% ipython --no-banner

In [1]: import numpy as np

In [2]: import numpy.linalg as la

In [3]: np.set_printoptions(precision=1, suppress=True, linewidth=140)

In [4]: rnd = lambda a: np.round(a, 1) + 0

In [5]: m1 = np.array([[-3, 3, 5, 3, 4, -4, -3],
   ...:     [-3, -2, -3, 2, 0, -4, 2],
   ...:     [5, -4, -3, 2, -2, 5, -1],
   ...:     [-5, -5, 3, -5, 2, -3, 4],
   ...:     [3, 4, 0, 0, -4, 1, -1],
   ...:     [4, -2, 5, 0, -4, -1, 5],
   ...:     [-15, -5, -7, 11, 4, -20, 5]])

In [6]: Uu, sv, Vt = la.svd(m1)

In [7]: vecs = Vt[:(sv > 1e-8).sum()]

In [8]: rng = np.random.default_rng(918644)

In [9]: x0 = m1[6] + -2 * m1[4] + rng.integers(2) * np.eye(7)[1]

In [10]: x0
Out[10]: array([-21., -13.,  -7.,  11.,  12., -22.,   7.])

In [11]: np.allclose(vecs.T @ vecs @ x0, x0)
Out[11]: True

In [12]: rnd(vecs.T @ vecs)
Out[12]: 
array([[ 0.6,  0. ,  0.1,  0.2, -0.2,  0.3,  0.1],
       [ 0. ,  1. ,  0. ,  0. ,  0. ,  0. ,  0. ],
       [ 0.1,  0. ,  1. , -0.1,  0.1, -0.1,  0. ],
       [ 0.2,  0. , -0.1,  0.9,  0.1, -0.2, -0.1],
       [-0.2,  0. ,  0.1,  0.1,  0.9,  0.2,  0.1],
       [ 0.3,  0. , -0.1, -0.2,  0.2,  0.7, -0.1],
       [ 0.1,  0. ,  0. , -0.1,  0.1, -0.1,  1. ]])

In [13]: W0 = np.load("data.npy")

In [14]: W0
Out[14]: 
array([[ 0., -6.,  5.],
       [-6.,  0.,  0.],
       [ 5.,  0.,  0.]])

In [15]: Uu, sv, Vt = la.svd(m1)

In [16]: rnd(sv)
Out[16]: array([31.2, 11.5, 11.1,  8.4,  5.4,  1.2,  0. ])

In [17]: M2 = Uu[:, :6] @ np.diag(sv[:6]) @ Vt[:6]

In [18]: rnd(M2)
Out[18]: 
array([[ -3.,   3.,   5.,   3.,   4.,  -4.,  -3.],
       [ -3.,  -2.,  -3.,   2.,   0.,  -4.,   2.],
       [  5.,  -4.,  -3.,   2.,  -2.,   5.,  -1.],
       [ -5.,  -5.,   3.,  -5.,   2.,  -3.,   4.],
       [  3.,   4.,   0.,   0.,  -4.,   1.,  -1.],
       [  4.,  -2.,   5.,   0.,  -4.,  -1.,   5.],
       [-15.,  -5.,  -7.,  11.,   4., -20.,   5.]])

In [19]: rnd(np.abs(m1 - M2).max())
Out[19]: np.float64(0.0)

In [20]: la.matrix_rank(M2)
Out[20]: np.int64(6)

In [21]: la.matrix_rank(m1, rtol=0.05)
Out[21]: np.int64(5)

In [22]: rnd(W0 @ la.pinv(W0) @ W0)
Out[22]: 
array([[ 0., -6.,  5.],
       [-6.,  0.,  0.],
       [ 5.,  0.,  0.]])

In [23]: la.lstsq(m1[:-1].T, m1[-1])[2]
Out[23]: np.int32(6)

In [24]: rnd(np.trace(la.pinv(m1) @ m1))
Out[24]: np.float64(6.0)

In [25]: np.unique(m1.round(6), axis=0).shape
Out[25]: (7, 7)

In [26]: np.abs(np.diag(la.qr(m1)[1])) > 1e-9
Out[26]: array([ True,  True,  True,  True,  True,  True, False])
